$ python3 -q
>>> import numpy as np
>>> from numpy import linalg as LA
>>> np.set_printoptions(precision=2, suppress=True, linewidth=120, sign=" ")
>>> def tidy(a):
...     return np.round(a, 2) + 0
... 
>>> m1 = np.array([[9, 7, -9, 2], [2, 9, 7, -9], [-9, 2, 9, 7], [7, -9, 2, 9]])
>>> q, evecs = LA.qr(m1[:, :1])[0], LA.qr(m1[:, 1:])[0]
>>> s = LA.svd(q.T @ evecs, compute_uv=False)
>>> (s > 0.9).sum()
np.int64(0)
>>> tidy(np.degrees(np.arccos(s.clip(0, 1))))
array([ 51.45])
>>> tidy(LA.norm(q @ q.T - evecs @ evecs.T, 2))
np.float64(1.0)
>>> tidy(s)
array([ 0.62])
>>> other = np.array([[2, 0], [1, 0]])
>>> W2 = np.kron(other, m1)
>>> tidy(LA.norm(W2, 2)), tidy(LA.norm(other, 2) * LA.norm(m1, 2))
(np.float64(41.77), np.float64(41.77))
>>> W2
array([[ 18,  14, -18,   4,   0,   0,   0,   0],
       [  4,  18,  14, -18,   0,   0,   0,   0],
       [-18,   4,  18,  14,   0,   0,   0,   0],
       [ 14, -18,   4,  18,   0,   0,   0,   0],
       [  9,   7,  -9,   2,   0,   0,   0,   0],
       [  2,   9,   7,  -9,   0,   0,   0,   0],
       [ -9,   2,   9,   7,   0,   0,   0,   0],
       [  7,  -9,   2,   9,   0,   0,   0,   0]])
>>> m1[4]
Traceback (most recent call last):
  File "<python-input-15>", line 1, in <module>
    m1[4]
    ~~^^^
IndexError: index 4 is out of bounds for axis 0 with size 4
>>> tidy(LA.norm(m1))
np.float64(29.33)
>>> np.abs(m1).max()
np.int64(9)
>>> m1.sum(axis=1)
array([ 9,  9,  9,  9])
>>> LA.matrix_rank(m1)
np.int64(4)
>>> tidy(LA.svd(m1, compute_uv=False))
array([ 18.68,  18.68,   9.  ,   9.  ])
>>> m1.mean(axis=0)
array([ 2.25,  2.25,  2.25,  2.25])
